$ ipython --no-banner

In [1]: import numpy as np

In [2]: from numpy import linalg as LA

In [3]: np.set_printoptions(precision=1, suppress=True, linewidth=100, legacy="1.25")

In [4]: other = np.array([[3, 3], [2, 3], [1, 3], [3, 1], [3, 3], [1, 1], [1, 3]])

In [5]: W2 = np.array([[5, 5, 4, 4, 4, 9, 6, 4, 1, 6, 5], [1, 5, 5, 1, 7, 0, 4, 3, 5, 5, 1]])

In [6]: rng = np.random.default_rng(8253)

In [7]: m1 = other @ W2 + 0.3 * rng.normal(size=(7, 11))

In [8]: print(m1)
[[18.  30.2 27.3 15.4 32.7 26.8 30.2 21.3 17.9 33.2 18. ]
 [13.2 25.3 22.4 10.6 29.3 18.3 24.  16.8 16.7 27.3 13.2]
 [ 7.7 20.  18.9  6.9 25.2  9.2 18.5 13.6 15.5 20.6  8.1]
 [16.5 20.1 17.3 12.6 19.1 26.8 21.7 15.3  7.8 22.8 15.8]
 [18.4 29.9 27.  14.7 32.8 27.  29.7 21.4 17.9 33.1 17.9]
 [ 6.8 10.   9.1  5.  11.1  8.9 10.3  7.3  5.8 11.2  6.2]
 [ 7.6 20.4 19.   7.1 25.   9.3 18.3 12.7 16.3 20.7  8. ]]

In [9]: r0, g = m1[0], m1[4]

In [10]: print(np.round(r0 @ r0, 1))
7112.3

In [11]: pr = (r0 @ g) / (r0 @ r0) * r0

In [12]: print(np.round(LA.norm(r0 + g) ** 2 + LA.norm(r0 - g) ** 2, 1))
28343.5

In [13]: print(round((g - pr) @ r0, 1))
-0.0

In [14]: print(pr)
[17.9 30.1 27.1 15.3 32.6 26.7 30.1 21.2 17.8 33.1 17.9]

In [15]: print(np.round(g - pr, 1) + 0)
[ 0.5 -0.2 -0.2 -0.6  0.2  0.3 -0.4  0.2  0.1  0.   0. ]

In [16]: other = m1 / LA.norm(m1, axis=1, keepdims=True)

In [17]: G = other @ other.T

In [18]: print(np.argwhere(np.triu(np.abs(G) > 0.95, 1)))
[[0 1]
 [0 2]
 [0 3]
 [0 4]
 [0 5]
 [0 6]
 [1 2]
 [1 3]
 [1 4]
 [1 5]
 [1 6]
 [2 4]
 [2 5]
 [2 6]
 [3 4]
 [3 5]
 [4 5]
 [4 6]
 [5 6]]

In [19]: print(G[2])
[1.  1.  1.  0.9 1.  1.  1. ]

In [20]: print((G - 2 * np.eye(7)).round(6).argmax(axis=1))
[4 0 6 5 0 4 2]

In [21]: print(np.round(np.degrees(np.arccos(np.clip(G[2, 0], -1, 1))), 1))
12.5

In [22]: print(LA.norm(other, axis=1))
[1. 1. 1. 1. 1. 1. 1.]

In [23]: sigma = 3 * 0.9 ** np.arange(7)

In [24]: Q, _ = LA.qr(np.array([[-0.3, -0.6, 0.5, 0.0, 0.2, -0.6, -0.4],
    ...:     [0.5, -1.3, 1.2, -0.2, 0.3, -0.6, 0.9],
    ...:     [-0.9, -0.5, 1.2, 0.0, 0.6, -1.2, 0.2],
    ...:     [-0.1, 1.4, 0.3, 0.2, -2.5, -0.2, 1.0],
    ...:     [1.0, -0.4, -0.2, 1.7, 0.5, 1.1, 0.6],
    ...:     [-1.8, 1.8, -1.9, 0.6, -0.2, 0.4, -1.3],
    ...:     [1.4, 1.3, 0.0, 0.8, 2.3, 1.7, -0.5]]))

In [25]: F = rng.normal(size=(31, 7)) * sigma @ Q

In [26]: print(F.round(1) + 0)
[[-1.1  2.1  2.   2.6 -2.  -2.7 -5. ]
 [-1.8 -3.2 -1.   5.   1.6 -0.8  5. ]
 [ 2.9 -1.8 -1.   2.3  2.8  1.5  2.3]
 [-4.5  5.1  2.1 -3.7 -0.7  3.2  0.5]
 [ 0.1  1.7  3.3  1.3 -1.2 -1.4  0.4]
 [ 1.9 -1.2 -2.1 -4.3 -0.5 -3.2 -3.8]
 [ 1.5  3.4 -1.7 -0.7  1.  -1.6  0.8]
 [ 5.  -1.1 -0.8  0.9  1.   3.4  2.3]
 [-0.9  0.6  0.6 -4.8 -0.8  2.5  1.4]
 [-1.2 -1.  -2.  -0.8  2.3  2.2 -4.1]
 [ 2.5 -1.5 -1.2  0.  -3.1 -1.2  0.6]
 [ 0.2 -1.9 -1.  -0.3  2.8  2.8  3.7]
 [ 0.8 -1.9 -1.6 -2.   1.1 -3.4  0.3]
 [-1.  -2.6 -4.5  3.5 -1.  -3.6  1.3]
 [ 2.   0.4 -3.  -1.4 -4.1 -1.1 -4.1]
 [-1.9 -1.9 -0.6  0.5  1.3 -2.9 -2.9]
 [-2.2  1.6 -0.7 -1.5 -1.3 -4.5  0.1]
 [-0.2  1.   0.3  1.7  1.4 -2.3 -1. ]
 [-0.9  0.8 -0.9 -3.2  3.8 -0.5 -2.6]
 [-2.6 -0.4  0.   2.5  5.2 -0.7 -1.4]
 [-2.6  1.2 -4.1  0.6  2.3  4.4  2.5]
 [ 2.2  0.6  0.3  0.9  1.  -5.1 -1.2]
 [-1.4  2.1 -0.2 -3.4 -0.9 -3.8  3. ]
 [-2.8 -1.9 -5.4  1.5  1.9 -3.4  0.5]
 [ 5.4  0.1 -0.2 -3.2 -2.7 -0.4  3.6]
 [-1.2 -2.4  2.  -0.7 -0.8  1.2  3.3]
 [-0.7  2.9  0.5  0.3  0.9 -1.  -3.6]
 [-2.3  2.5 -0.9 -0.8  0.8  0.  -0.2]
 [ 2.   0.4  0.7 -1.6 -1.2 -5.2  3.4]
 [ 2.1 -0.7  2.3  1.   0.3  2.  -2.9]
 [-1.7 -0.1  2.3  0.2  1.7 -0.9 -3.8]]

In [27]: hat = F @ LA.solve(F.T @ F, F.T)

In [28]: print(np.round(LA.eigvalsh(hat), 1) + 0)
[0. 0. 0. 0. 0. 0. 0. 0. 0. 0. 0. 0. 0. 0. 0. 0. 0. 0. 0. 0. 0. 0. 0. 0. 1. 1. 1. 1. 1. 1. 1.]

In [29]: print(np.diag(hat))
[0.3 0.3 0.2 0.4 0.1 0.3 0.3 0.3 0.2 0.2 0.1 0.2 0.2 0.3 0.4 0.2 0.2 0.1 0.3 0.2 0.4 0.2 0.2 0.3
 0.3 0.2 0.1 0.1 0.3 0.1 0.2]

In [30]: print(np.allclose(hat @ hat, hat))
True
